% ipython --no-banner

In [1]: import numpy as np

In [2]: import numpy.linalg as la

In [3]: np.set_printoptions(precision=2, suppress=True, linewidth=100)

In [4]: rnd = lambda a: np.round(a, 2) + 0

In [5]: M = np.loadtxt("sample19.csv", delimiter=",")

In [6]: rnd(M)
Out[6]: 
array([[ 0.09,  0.15, -0.03, -0.09, -0.09,  0.03, -0.09,  0.15, -0.09],
       [ 0.15,  0.26, -0.05, -0.15, -0.15,  0.05, -0.15,  0.26, -0.15],
       [-0.03, -0.05,  0.01,  0.03,  0.03, -0.01,  0.03, -0.05,  0.03],
       [-0.09, -0.15,  0.03,  0.09,  0.09, -0.03,  0.09, -0.15,  0.09],
       [-0.09, -0.15,  0.03,  0.09,  0.09, -0.03,  0.09, -0.15,  0.09],
       [ 0.03,  0.05, -0.01, -0.03, -0.03,  0.01, -0.03,  0.05, -0.03],
       [-0.09, -0.15,  0.03,  0.09,  0.09, -0.03,  0.09, -0.15,  0.09],
       [ 0.15,  0.26, -0.05, -0.15, -0.15,  0.05, -0.15,  0.26, -0.15],
       [-0.09, -0.15,  0.03,  0.09,  0.09, -0.03,  0.09, -0.15,  0.09]])

In [7]: # rows 3 and 4 are equal

In [8]: vals, V = la.eigh(M)

In [9]: x0 = np.array([0, 3, -2, -3, -1, -2, 2, 1, -3])

In [10]: rnd(V * np.abs(vals) @ V.T)
Out[10]: 
array([[ 0.09,  0.15, -0.03, -0.09, -0.09,  0.03, -0.09,  0.15, -0.09],
       [ 0.15,  0.26, -0.05, -0.15, -0.15,  0.05, -0.15,  0.26, -0.15],
       [-0.03, -0.05,  0.01,  0.03,  0.03, -0.01,  0.03, -0.05,  0.03],
       [-0.09, -0.15,  0.03,  0.09,  0.09, -0.03,  0.09, -0.15,  0.09],
       [-0.09, -0.15,  0.03,  0.09,  0.09, -0.03,  0.09, -0.15,  0.09],
       [ 0.03,  0.05, -0.01, -0.03, -0.03,  0.01, -0.03,  0.05, -0.03],
       [-0.09, -0.15,  0.03,  0.09,  0.09, -0.03,  0.09, -0.15,  0.09],
       [ 0.15,  0.26, -0.05, -0.15, -0.15,  0.05, -0.15,  0.26, -0.15],
       [-0.09, -0.15,  0.03,  0.09,  0.09, -0.03,  0.09, -0.15,  0.09]])

In [11]: rnd(np.abs(M).sum(axis=1).max()), rnd(np.abs(vals).max())
Out[11]: (np.float64(1.39), np.float64(1.0))

In [12]: rnd(x0 @ M @ x0 / (x0 @ x0)), rnd(vals[0]), rnd(vals[-1])
Out[12]: (np.float64(0.31), np.float64(0.0), np.float64(1.0))

In [13]: rnd(V * np.maximum(vals, 0) @ V.T)
Out[13]: 
array([[ 0.09,  0.15, -0.03, -0.09, -0.09,  0.03, -0.09,  0.15, -0.09],
       [ 0.15,  0.26, -0.05, -0.15, -0.15,  0.05, -0.15,  0.26, -0.15],
       [-0.03, -0.05,  0.01,  0.03,  0.03, -0.01,  0.03, -0.05,  0.03],
       [-0.09, -0.15,  0.03,  0.09,  0.09, -0.03,  0.09, -0.15,  0.09],
       [-0.09, -0.15,  0.03,  0.09,  0.09, -0.03,  0.09, -0.15,  0.09],
       [ 0.03,  0.05, -0.01, -0.03, -0.03,  0.01, -0.03,  0.05, -0.03],
       [-0.09, -0.15,  0.03,  0.09,  0.09, -0.03,  0.09, -0.15,  0.09],
       [ 0.15,  0.26, -0.05, -0.15, -0.15,  0.05, -0.15,  0.26, -0.15],
       [-0.09, -0.15,  0.03,  0.09,  0.09, -0.03,  0.09, -0.15,  0.09]])

In [14]: W0 = np.loadtxt("data.csv", delimiter=",")

In [15]: W0
Out[15]: 
array([[ 1., -9.,  7., -4., -5.,  9.,  7.,  5., -6.,  7.],
       [-3., -2., -1.,  4., -1.,  5.,  6., -5.,  1., -6.],
       [ 4.,  8., -2.,  7.,  8., -4.,  6., -9., -4.,  4.],
       [-4., -8.,  7.,  1.,  0., -1.,  2.,  8.,  0., -1.],
       [-2., -7., -6.,  2.,  7.,  2., -5.,  4.,  4.,  0.],
       [ 9.,  7., -8., -6.,  1., -4., -9.,  4., -4., -3.],
       [ 8.,  4., -3.,  6.,  1., -5., -6., -4., -7., -5.],
       [-9., -8.,  5., -2.,  7.,  5.,  0., -6., -7.,  0.],
       [-3., -9.,  9.,  1., -8.,  8.,  0., -7.,  4., -7.]])

In [16]: r0 = np.array([1, 3])

In [17]: np.polyval(r0, W0[6])
Out[17]: array([11.,  7.,  0.,  9.,  4., -2., -3., -1., -4., -2.])

In [18]: np.correlate(W0[6], W0[7], "full")
Out[18]: 
array([   0.,  -56.,  -76.,   -3.,   16.,   33.,   26.,  113.,   73.,  -76.,   28.,  -38., -138.,
        -65.,   52.,   61.,   67.,  103.,   45.])
